% ipython --no-banner

In [1]: import numpy as np

In [2]: np.set_printoptions(precision=1, suppress=True, linewidth=100, floatmode="fixed")

In [3]: A = np.loadtxt("mat.csv", delimiter=",")

In [4]: A
Out[4]: 
array([[-22.2, -16.8,  11.4],
       [-18.0, -13.9,   9.8],
       [-15.6, -12.2,   8.8],
       [-15.2, -12.0,   8.6],
       [-11.5,  -9.5,   7.1],
       [ -8.9,  -7.6,   5.8],
       [ -8.8,  -7.5,   5.7],
       [ -4.4,  -4.3,   3.3],
       [ -4.4,  -4.3,   3.2],
       [ -4.2,  -4.2,   3.1],
       [ -2.8,  -3.0,   2.2],
       [ -1.8,  -2.2,   1.4],
       [ -1.5,  -1.9,   1.1],
       [ -1.0,  -1.4,   0.7],
       [ -0.4,  -0.6,   0.1],
       [  0.4,   0.6,   0.1],
       [  1.4,   1.8,   0.6],
       [  1.7,   2.1,   0.8],
       [ 15.1,  13.3,   6.6],
       [ 16.0,  14.0,   7.0],
       [ 16.1,  14.1,   7.0],
       [ 17.6,  15.2,   7.5],
       [ 23.9,  20.0,   9.6],
       [ 30.3,  24.7,  11.5]])

In [5]: Xc = A - A.mean(axis=0)

In [6]: vecs = np.linalg.svd(Xc)[2][:2]

In [7]: M2 = Xc - Xc @ vecs.T @ vecs

In [8]: np.round(np.cov(Xc @ vecs.T, rowvar=False), 1) + 0
Out[8]: 
array([[307.0,   0.0],
       [  0.0,  14.1]])

In [9]: (Xc @ vecs.T).std(axis=0)
Out[9]: array([17.2,  3.7])

In [10]: np.round(M2.std(axis=0), 1) + 0
Out[10]: array([0.3, 0.3, 0.0])

In [11]: np.linalg.norm(M2, axis=1).round(6).argmax()
Out[11]: np.int64(17)

In [12]: np.round(np.linalg.norm(M2) / np.linalg.norm(Xc), 1)
Out[12]: np.float64(0.0)

In [13]: Q, vecs = np.linalg.qr(A[:, :2])[0], np.linalg.qr(A[:, 2:])[0]

In [14]: s = np.linalg.svd(Q.T @ vecs, compute_uv=False)

In [15]: (s > 0.9).sum()
Out[15]: np.int64(0)

In [16]: round(np.linalg.norm(Q @ Q.T - vecs @ vecs.T, 2), 1)
Out[16]: np.float64(1.0)

In [17]: s
Out[17]: array([0.5])

In [18]: M2 = np.c_[A[:, :1] @ np.array([[-7]]), np.array([0, 3, 0, 0, 0, 0, 0, 1, 3, 2, 2, 1, 1, 2, 3, 2, 0, 2, 0, 2, 0, 1, 0, 0])]

In [19]: M2
Out[19]: 
array([[ 155.4,    0.0],
       [ 126.0,    3.0],
       [ 109.2,    0.0],
       [ 106.4,    0.0],
       [  80.5,    0.0],
       [  62.3,    0.0],
       [  61.6,    0.0],
       [  30.8,    1.0],
       [  30.8,    3.0],
       [  29.4,    2.0],
       [  19.6,    2.0],
       [  12.6,    1.0],
       [  10.5,    1.0],
       [   7.0,    2.0],
       [   2.8,    3.0],
       [  -2.8,    2.0],
       [  -9.8,    0.0],
       [ -11.9,    2.0],
       [-105.7,    0.0],
       [-112.0,    2.0],
       [-112.7,    0.0],
       [-123.2,    1.0],
       [-167.3,    0.0],
       [-212.1,    0.0]])

In [20]: np.linalg.norm(np.linalg.qr(A)[0].T @ M2, axis=0) ** 2 / ((M2 ** 2).sum(axis=0) + 1e-12)
Out[20]: array([1.0, 0.2])
